% ipython --no-banner

In [1]: import numpy as np

In [2]: from numpy import linalg as LA

In [3]: np.set_printoptions(suppress=True, linewidth=140)

In [4]: f = np.array([5, -5, -9])

In [5]: arr = 5 * np.eye(3) + np.outer(f, f)

In [6]: arr
Out[6]: 
array([[ 30., -25., -45.],
       [-25.,  30.,  45.],
       [-45.,  45.,  86.]])

In [7]: # symmetric

In [8]: f = np.array([3, -5])

In [9]: np.correlate(arr[0], arr[1], "full")
Out[9]: array([ 1350.,  -225., -3525.,  -725.,  1125.])

In [10]: np.convolve(arr[0], f)
Out[10]: array([  90., -225.,  -10.,  225.])

In [11]: np.cross(arr[0, :3], arr[1, :3])
Out[11]: array([ 225., -225.,  275.])

In [12]: ev, evecs = LA.eig(arr)

In [13]: np.round(np.prod(ev), 2)
Out[13]: np.float64(3400.0)

In [14]: ev.round(2)
Out[14]: array([  5., 136.,   5.])

In [15]: X = np.array([[0, 3, 2, 1, 3],
    ...:     [3, 1, 3, 3, 1],
    ...:     [3, 3, 3, 1, 3],
    ...:     [0, 2, 0, 1, 1],
    ...:     [3, 1, 2, 1, 1]])

In [16]: X[:, 0] = 3 * X[:, 1]

In [17]: X
Out[17]: 
array([[9, 3, 2, 1, 3],
       [3, 1, 3, 3, 1],
       [9, 3, 3, 1, 3],
       [6, 2, 0, 1, 1],
       [3, 1, 2, 1, 1]])

In [18]: # rows and columns are dependent

In [19]: U, sv, VT = LA.svd(X)

In [20]: np.argmax(sv[:-1] / (sv[1:] + 1e-6)) + 1
Out[20]: np.int64(4)

In [21]: M2 = U[:, :4] @ np.diag(sv[:4]) @ VT[:4]

In [22]: round(float(np.abs(X - M2).max()), 2)
Out[22]: 0.0

In [23]: M2.round(2) + 0
Out[23]: 
array([[9., 3., 2., 1., 3.],
       [3., 1., 3., 3., 1.],
       [9., 3., 3., 1., 3.],
       [6., 2., 0., 1., 1.],
       [3., 1., 2., 1., 1.]])

In [24]: LA.matrix_rank(X, rtol=0.05)
Out[24]: np.int64(3)
